$ python3 -q
>>> import numpy as np
>>> import numpy.linalg as la
>>> np.set_printoptions(precision=2, suppress=True, linewidth=160, sign=" ")
>>> arr = np.array([[-0.98, 2.0, -1.0, -1.0, 0.0],
...     [2.0, -1.98, -1.0, 2.0, 0.0],
...     [0.0, -1.0, 0.02, 0.0, -2.0],
...     [-1.0, 0.0, -2.0, -0.98, 1.0],
...     [-1.0, 2.0, -1.0, -1.0, 0.02]])
>>> arr
array([[-0.98,  2.  , -1.  , -1.  ,  0.  ],
       [ 2.  , -1.98, -1.  ,  2.  ,  0.  ],
       [ 0.  , -1.  ,  0.02,  0.  , -2.  ],
       [-1.  ,  0.  , -2.  , -0.98,  1.  ],
       [-1.  ,  2.  , -1.  , -1.  ,  0.02]])
>>> rng = np.random.default_rng(531)
>>> labels = rng.permutation(5)
>>> B = arr[:, labels] * rng.choice([-1, 1], 5)
>>> B
array([[ 1.  ,  0.98,  0.  , -1.  , -2.  ],
       [-2.  , -2.  ,  0.  , -1.  ,  1.98],
       [-0.  , -0.  , -2.  ,  0.02,  1.  ],
       [ 0.98,  1.  ,  1.  , -2.  , -0.  ],
       [ 1.  ,  1.  ,  0.02, -1.  , -2.  ]])
>>> U, _, Vt = la.svd(arr.T @ B)
>>> np.round(la.lstsq(arr, B)[0], 2) + 0
array([[ 0., -1.,  0.,  0.,  0.],
       [ 0.,  0.,  0.,  0., -1.],
       [ 0.,  0.,  0.,  1.,  0.],
       [-1.,  0.,  0.,  0.,  0.],
       [ 0.,  0.,  1.,  0.,  0.]])
>>> np.round(U @ Vt, 2) + 0
array([[ 0., -1.,  0.,  0.,  0.],
       [ 0.,  0.,  0.,  0., -1.],
       [ 0.,  0.,  0.,  1.,  0.],
       [-1.,  0.,  0.,  0.,  0.],
       [ 0.,  0.,  1.,  0.,  0.]])
>>> def softmax(z):
...     e = np.exp(z - z.max(axis=-1, keepdims=True))
...     return e / e.sum(axis=-1, keepdims=True)
... 
>>> softmax(arr[2] + 4)
array([ 0.28,  0.1 ,  0.29,  0.28,  0.04])
>>> softmax(arr[2])
array([ 0.28,  0.1 ,  0.29,  0.28,  0.04])
>>> softmax(arr).sum(axis=1)
array([ 1.,  1.,  1.,  1.,  1.])
>>> S = arr @ arr.T / np.sqrt(5)
>>> np.round(softmax(S + np.triu(np.full(S.shape, -np.inf), 1)), 2) + 0
array([[ 1.  ,  0.  ,  0.  ,  0.  ,  0.  ],
       [ 0.  ,  1.  ,  0.  ,  0.  ,  0.  ],
       [ 0.03,  0.2 ,  0.77,  0.  ,  0.  ],
       [ 0.2 ,  0.01,  0.01,  0.77,  0.  ],
       [ 0.44,  0.  ,  0.01,  0.12,  0.44]])
>>> O = arr.astype(float).copy()
>>> for j in range(5):
...     O[:, j] -= O[:, :j] @ (O[:, :j].T @ O[:, j])
...     O[:, j] /= la.norm(O[:, j])
... 
>>> np.round(O.T @ O, 2) + 0
array([[ 1.,  0.,  0.,  0.,  0.],
       [ 0.,  1.,  0.,  0.,  0.],
       [ 0.,  0.,  1.,  0.,  0.],
       [ 0.,  0.,  0.,  1.,  0.],
       [ 0.,  0.,  0.,  0.,  1.]])
>>> F = np.load("run4.npy")
>>> F
array([[ 0.52,  0.6 , -0.64],
       [ 0.6 ,  0.68, -0.74],
       [-0.64, -0.74,  0.79]])
>>> # looks like rank 1
>>> r0 = np.array([-1, -5])
>>> np.convolve(F[2], r0)
array([ 0.64,  3.96,  2.89, -3.96])
>>> np.round(np.cross(F[2, :3], F[0, :3]), 2) + 0
array([ 0.,  0.,  0.])
>>> np.array([np.convolve(row, r0, "same") for row in F])
array([[-0.52, -3.22, -2.35],
       [-0.6 , -3.68, -2.69],
       [ 0.64,  3.96,  2.89]])
>>> np.correlate(F[2], F[0], "full")
array([ 0.41,  0.09, -1.29,  0.09,  0.41])
>>> [round(float(x), 2) for x in la.svd(F, compute_uv=False)[:3]]
[2.0, 0.0, 0.0]
>>> round(float(la.norm(F, 2) / la.norm(F)), 2)
1.0
>>> m1 = np.load("block16.npy")
>>> m1
array([[ 1,  0,  1,  0],
       [ 0,  2,  0,  0],
       [ 0,  0,  1,  1],
       [ 1,  0,  0,  1]])
>>> # splits into 2 blocks
>>> vec = np.array([3, 2, 2, 2])
>>> target = m1 @ vec
>>> b, lr = np.zeros(4), 1 / la.norm(m1, 2) ** 2
>>> for i in range(20):
...     b -= lr * m1.T @ (m1 @ b - target)
...     if i % 5 == 0: print(i, round(la.norm(m1 @ b - target), 2))
... 
0 0.61
5 0.15
10 0.03
15 0.01
>>> b
array([ 3.,  2.,  2.,  2.])
>>> labels = rng.permutation(4)
>>> labels
array([ 0,  2,  1,  3])
>>> B = m1[labels][:, labels]
>>> np.trace(B)
np.int64(5)
>>> B
array([[ 1,  1,  0,  0],
       [ 0,  1,  0,  1],
       [ 0,  0,  2,  0],
       [ 1,  0,  0,  1]])
>>> np.round(la.det(B), 2), round(la.det(m1[labels]), 2)
(np.float64(4.0), np.float64(-4.0))
>>> r0 = np.array([-3, 0, -5, -2])
>>> B = m1 + np.outer(r0, np.eye(4)[0])
>>> la.matrix_rank(la.inv(B) - la.inv(m1), tol=1e-8)
np.int64(1)
>>> round(la.det(B) / la.det(m1), 2), np.round(1 + la.solve(m1, r0)[0], 2)
(np.float64(1.0), np.float64(1.0))
>>> m1 @ m1
array([[ 1,  0,  2,  1],
       [ 0,  4,  0,  0],
       [ 1,  0,  1,  2],
       [ 2,  0,  1,  1]])
>>> np.flatnonzero(la.matrix_power((m1 != 0) + (m1.T != 0) + np.eye(4), 4)[3])
array([ 0,  2,  3])
>>> np.sort(la.eigvals(m1).real)
array([ 0.5,  0.5,  2. ,  2. ])
>>> U, sv, Vt = la.svd(m1, full_matrices=False)
>>> np.round(np.sqrt((sv ** 2).sum()), 2), np.round(la.norm(m1), 2)
(np.float64(3.16), np.float64(3.16))
>>> np.round(Vt @ Vt.T, 2) + 0
array([[ 1.,  0.,  0.,  0.],
       [ 0.,  1.,  0.,  0.],
       [ 0.,  0.,  1.,  0.],
       [ 0.,  0.,  0.,  1.]])
>>> np.cumsum(sv ** 2) / np.sum(sv ** 2)
array([ 0.4,  0.8,  0.9,  1. ])
>>> np.allclose(U * sv @ Vt, m1)
True
>>> J = np.array([[0.6, 0.6, 0.7, 0.6],
...     [-0.9, 0.6, -0.4, -0.5],
...     [-0.5, 1.5, 0.7, 0.0],
...     [-1.0, 0.0, 0.8, 0.3]])
>>> J[1] = J[2] + 0.3 * rng.normal(size=4)
>>> J
array([[ 0.6 ,  0.6 ,  0.7 ,  0.6 ],
       [-0.44,  1.73,  0.91,  0.43],
       [-0.5 ,  1.5 ,  0.7 ,  0.  ],
       [-1.  ,  0.  ,  0.8 ,  0.3 ]])
>>> th = np.radians(120)
>>> Rm = np.eye(4)
>>> Rm[2, 2] = Rm[0, 0] = np.cos(th)
>>> Rm[2, 0], Rm[0, 2] = -np.sin(th), np.sin(th)
>>> Rm
array([[-0.5 ,  0.  ,  0.87,  0.  ],
       [ 0.  ,  1.  ,  0.  ,  0.  ],
       [-0.87,  0.  , -0.5 ,  0.  ],
       [ 0.  ,  0.  ,  0.  ,  1.  ]])
>>> B = J @ Rm.T
>>> np.round(la.det(Rm), 2), round(np.trace(Rm), 2)
(np.float64(1.0), np.float64(1.0))
>>> np.allclose(J @ J.T, B @ B.T)
True
>>> np.abs(B - J).max(axis=0)
array([ 2.19,  0.  ,  1.57,  0.  ])
>>> np.allclose(la.norm(J, axis=1), la.norm(B, axis=1))
True
>>> la.svd(J, compute_uv=False), la.svd(B, compute_uv=False)
(array([ 2.85,  1.24,  0.88,  0.16]), array([ 2.85,  1.24,  0.88,  0.16]))
>>> O = J.astype(float).copy()
>>> for j in range(4):
...     O[:, j] -= O[:, :j] @ (O[:, :j].T @ O[:, j])
...     O[:, j] /= la.norm(O[:, j])
... 
>>> np.round(O.T @ J, 2) + 0
array([[ 1.34, -0.86, -0.84, -0.1 ],
       [ 0.  ,  2.21,  1.05,  0.46],
       [ 0.  ,  0.  ,  0.79,  0.61],
       [ 0.  ,  0.  ,  0.  ,  0.21]])
>>> B = la.inv(J)
>>> round(la.det(J) * la.det(B), 2)
np.float64(1.0)
>>> B = np.array([[1, 3, 1], [4, 5, -2]])
>>> cent = np.kron(B, J)
>>> cent.shape
(8, 12)
>>> vec = np.array([0, -3, -1, -3])
>>> h = np.maximum(J @ vec, 0)
>>> J.T @ h
array([ 0.,  0.,  0.,  0.])
>>> J * (h > 1e-9)[:, None]
array([[ 0.,  0.,  0.,  0.],
       [-0.,  0.,  0.,  0.],
       [-0.,  0.,  0.,  0.],
       [-0.,  0.,  0.,  0.]])
>>> np.flatnonzero(h > 1e-9)
array([], dtype=int64)
>>> E = np.array([[28, 24, -20, 63, 54, -45],
...     [20, -32, 0, 45, -72, 0],
...     [-4, -8, 8, -9, -18, 18],
...     [7, 6, -5, 63, 54, -45],
...     [5, -8, 0, 45, -72, 0],
...     [-1, -2, 2, -9, -18, 18]])
>>> E.reshape(2, -1)
array([[ 28,  24, -20,  63,  54, -45,  20, -32,   0,  45, -72,   0,  -4,  -8,   8,  -9, -18,  18],
       [  7,   6,  -5,  63,  54, -45,   5,  -8,   0,  45, -72,   0,  -1,  -2,   2,  -9, -18,  18]])
>>> E.ravel(order="F")
array([ 28,  20,  -4,   7,   5,  -1,  24, -32,  -8,   6,  -8,  -2, -20,   0,   8,  -5,   0,   2,  63,  45,  -9,  63,  45,  -9,  54, -72, -18,  54, -72, -18,
       -45,   0,  18, -45,   0,  18])
>>> blk = E.reshape(6, 2, -1)
>>> blk[:, 0]
array([[ 28,  24, -20],
       [ 20, -32,   0],
       [ -4,  -8,   8],
       [  7,   6,  -5],
       [  5,  -8,   0],
       [ -1,  -2,   2]])
>>> np.einsum("ihd,jhd->hij", blk, blk).shape
(2, 6, 6)
>>> blk.shape
(6, 2, 3)
>>> A = (rng.random((4, 4)) < 0.3) + np.eye(4)
>>> A /= A.sum(axis=1, keepdims=True)
>>> A
array([[ 0.5 ,  0.  ,  0.5 ,  0.  ],
       [ 0.  ,  1.  ,  0.  ,  0.  ],
       [ 0.  ,  0.33,  0.33,  0.33],
       [ 0.  ,  0.33,  0.33,  0.33]])
>>> # rows 2 and 3 are equal
>>> U, sv, Vt = la.svd(F)
>>> vecs = Vt[:(sv > 1e-8).sum()]
>>> vec = F[0] + -2 * F[1] + rng.integers(2) * np.eye(3)[0]
>>> vec
array([ 0.33, -0.77,  0.83])
>>> round(float(la.norm(vec - vecs.T @ vecs @ vec)), 2)
0.86
>>> np.round(np.einsum("ij,ji->", A, A), 2)
np.float64(1.69)
>>> np.kron(np.eye(2, dtype=int), A)
array([[ 0.5 ,  0.  ,  0.5 ,  0.  ,  0.  ,  0.  ,  0.  ,  0.  ],
       [ 0.  ,  1.  ,  0.  ,  0.  ,  0.  ,  0.  ,  0.  ,  0.  ],
       [ 0.  ,  0.33,  0.33,  0.33,  0.  ,  0.  ,  0.  ,  0.  ],
       [ 0.  ,  0.33,  0.33,  0.33,  0.  ,  0.  ,  0.  ,  0.  ],
       [ 0.  ,  0.  ,  0.  ,  0.  ,  0.5 ,  0.  ,  0.5 ,  0.  ],
       [ 0.  ,  0.  ,  0.  ,  0.  ,  0.  ,  1.  ,  0.  ,  0.  ],
       [ 0.  ,  0.  ,  0.  ,  0.  ,  0.  ,  0.33,  0.33,  0.33],
       [ 0.  ,  0.  ,  0.  ,  0.  ,  0.  ,  0.33,  0.33,  0.33]])
>>> np.poly(A)
array([ 1.  , -2.17,  1.5 , -0.33,  0.  ])
>>> round(la.det(A[::-1]), 2)
np.float64(0.0)
>>> np.round(la.det(A.T), 2)
np.float64(0.0)
>>> M = np.load("mat.npy")
>>> M
array([[  0,   0,   0],
       [  0,   0,   0],
       [  0,   0,   0],
       [  0,   0,   0],
       [  0,   0,   0],
       [  0,   0,   0],
       [  9,   3,   0],
       [  5,   0,   0],
       [ 11,   6,   0],
       [  6,   2,   0],
       [ 11,   6,   0],
       [  3,   0,   0],
       [  8,   5,   0],
       [  0,   0,   0],
       [  4,   0,   0],
       [  0,   0,   0],
       [  4,   0,   0],
       [  2,   0,   0],
       [  1,   0,   0],
       [  5,   4,   0],
       [  2,   3,   0],
       [  2,   3,   0],
       [  0,   0,   0]])
>>> U, sv, Vt = la.svd(M)
>>> sv
array([ 25.39,   5.11,   0.  ])
>>> np.argmax(sv[:-1] / (sv[1:] + 1e-6)) + 1
np.int64(2)
>>> B = U[:, :2] @ np.diag(sv[:2]) @ Vt[:2]
>>> la.matrix_rank(M, rtol=0.05)
np.int64(2)
>>> round(float(la.norm(M - B) / la.norm(M)), 2)
0.0
>>> B.round(2) + 0
array([[  0.,   0.,   0.],
       [  0.,   0.,   0.],
       [  0.,   0.,   0.],
       [  0.,   0.,   0.],
       [  0.,   0.,   0.],
       [  0.,   0.,   0.],
       [  9.,   3.,   0.],
       [  5.,   0.,   0.],
       [ 11.,   6.,   0.],
       [  6.,   2.,   0.],
       [ 11.,   6.,   0.],
       [  3.,   0.,   0.],
       [  8.,   5.,   0.],
       [  0.,   0.,   0.],
       [  4.,   0.,   0.],
       [  0.,   0.,   0.],
       [  4.,   0.,   0.],
       [  2.,   0.,   0.],
       [  1.,   0.,   0.],
       [  5.,   4.,   0.],
       [  2.,   3.,   0.],
       [  2.,   3.,   0.],
       [  0.,   0.,   0.]])
>>> la.matrix_rank(B)
np.int64(2)
>>> U, sv, Vt = la.svd(M)
>>> vecs = Vt[:(sv > 1e-8).sum()]
>>> vec = M[20] + 4 * M[7] + rng.integers(2) * np.eye(3)[0]
>>> vec
array([ 22.,   3.,   0.])
>>> la.matrix_rank(np.vstack([M, vec]))
np.int64(2)
>>> np.allclose(vecs.T @ vecs @ vec, vec)
True
>>> np.round(la.norm(vec - vecs.T @ vecs @ vec), 2)
np.float64(0.0)
>>> labels = rng.integers(0, 2, 3)
>>> W0 = np.array([[5, 9, 2], [3, 1, 2], [4, 4, 4]]) * (labels[:, None] == labels)
>>> W0
array([[ 5,  0,  2],
       [ 0,  1,  0],
       [ 4,  0,  4]])
>>> # splits into 2 blocks
>>> r0, v = W0[0], W0[2]
>>> r0 @ v
np.int64(28)
>>> p = (r0 @ v) / (r0 @ r0) * r0
>>> np.round(la.norm(r0 + v) ** 2 + la.norm(r0 - v) ** 2, 2)
np.float64(122.0)
>>> (v - p) @ r0
np.float64(0.0)
>>> blk = np.stack([W0, 5 * W0, W0[::-1]])
>>> (blk @ W0.T).shape
(3, 3, 3)
>>> blk.shape
(3, 3, 3)
